$ ipython --no-banner

In [1]: import numpy as np

In [2]: np.set_printoptions(precision=2, suppress=True, linewidth=120)

In [3]: def rd(a):
   ...:     return np.round(a, 2) + 0
   ...: 

In [4]: cent = np.array([[1, 0, -1, 0, -1, -2],
   ...:     [-1, -2, 1, -1, -2, -1],
   ...:     [-1, -2, 1, 2, 1, 0],
   ...:     [2, -1, -1, -2, 2, 1],
   ...:     [2, -2, 2, -2, 1, -2],
   ...:     [2, -2, 2, 2, 2, 0]])

In [5]: rng = np.random.default_rng(474)

In [6]: W0 = (rng.random((29, 6)) < 0.25) @ cent

In [7]: W0
Out[7]: 
array([[ 2, -2,  2, -2,  1, -2],
       [ 0,  0,  0,  0,  0,  0],
       [ 3, -5,  2,  2,  5,  1],
       [ 4, -3,  1, -4,  3, -1],
       [ 2, -1, -1, -2,  2,  1],
       [ 5, -3,  0, -4,  2, -3],
       [-2, -4,  2,  1, -1, -1],
       [ 2, -2,  2, -2,  1, -2],
       [ 0,  0,  0,  0,  0,  0],
       [ 0,  0,  0,  0,  0,  0],
       [ 2, -2,  2,  2,  2,  0],
       [ 0, -6,  4,  3,  1, -1],
       [ 0,  0,  0,  0,  0,  0],
       [ 3, -6,  5,  2,  4, -2],
       [ 2, -2,  2,  2,  2,  0],
       [-1, -2,  1,  2,  1,  0],
       [ 1,  0, -1,  0, -1, -2],
       [ 2, -7,  3, -3,  2, -2],
       [ 0,  0,  0,  0,  0,  0],
       [-1, -2,  1, -1, -2, -1],
       [ 2, -2,  2,  2,  2,  0],
       [-2, -4,  2,  1, -1, -1],
       [ 2, -2,  2,  2,  2,  0],
       [-1, -2,  1,  2,  1,  0],
       [ 1, -4,  3,  0,  2, -2],
       [ 1, -4,  3,  1,  0, -1],
       [ 2, -1, -1, -2,  2,  1],
       [-1, -2,  1, -1, -2, -1],
       [ 0,  0,  0,  0,  0,  0]])

In [8]: # rows 0 and 7 are equal

In [9]: x0 = np.array([-2, 1, -2, 3, 1, 1])

In [10]: rhs = W0 @ x0

In [11]: rd(np.linalg.lstsq(W0, rhs)[0])
Out[11]: array([-2.,  1., -2.,  3.,  1.,  1.])

In [12]: rhs
Out[12]: 
array([-17,   0,  -3, -23,  -6, -26,  -3, -17,   0,   0,  -2,  -5,   0, -14,  -2,   5,  -3, -26,   0,  -8,  -2,  -3,
        -2,   5, -12, -10,  -6,  -8,   0])

In [13]: rhs = rhs + 0.1 * rng.normal(size=29)

In [14]: rd(rhs)
Out[14]: 
array([-16.92,   0.02,  -2.87, -23.13,  -5.97, -26.05,  -3.05, -17.01,   0.01,  -0.09,  -2.  ,  -4.99,   0.07, -13.98,
        -2.08,   4.96,  -2.95, -26.06,   0.02,  -8.14,  -2.02,  -2.99,  -2.07,   5.02, -12.13,  -9.95,  -5.96,  -7.96,
         0.16])

In [15]: coef, *_ = np.linalg.lstsq(W0, rhs)

In [16]: rd(W0.T @ (rhs - W0 @ coef))
Out[16]: array([0., 0., 0., 0., 0., 0.])

In [17]: rd(np.linalg.norm(rhs - W0 @ coef))
Out[17]: np.float64(0.36)

In [18]: [round(float(np.linalg.norm(np.linalg.solve(W0.T @ W0 + lam * np.eye(6), W0.T @ rhs))), 2) for lam in (0, 1, 10, 100)]
Out[18]: [4.49, 4.32, 3.76, 2.44]

In [19]: coef.round()
Out[19]: array([-2.,  1., -2.,  3.,  1.,  1.])
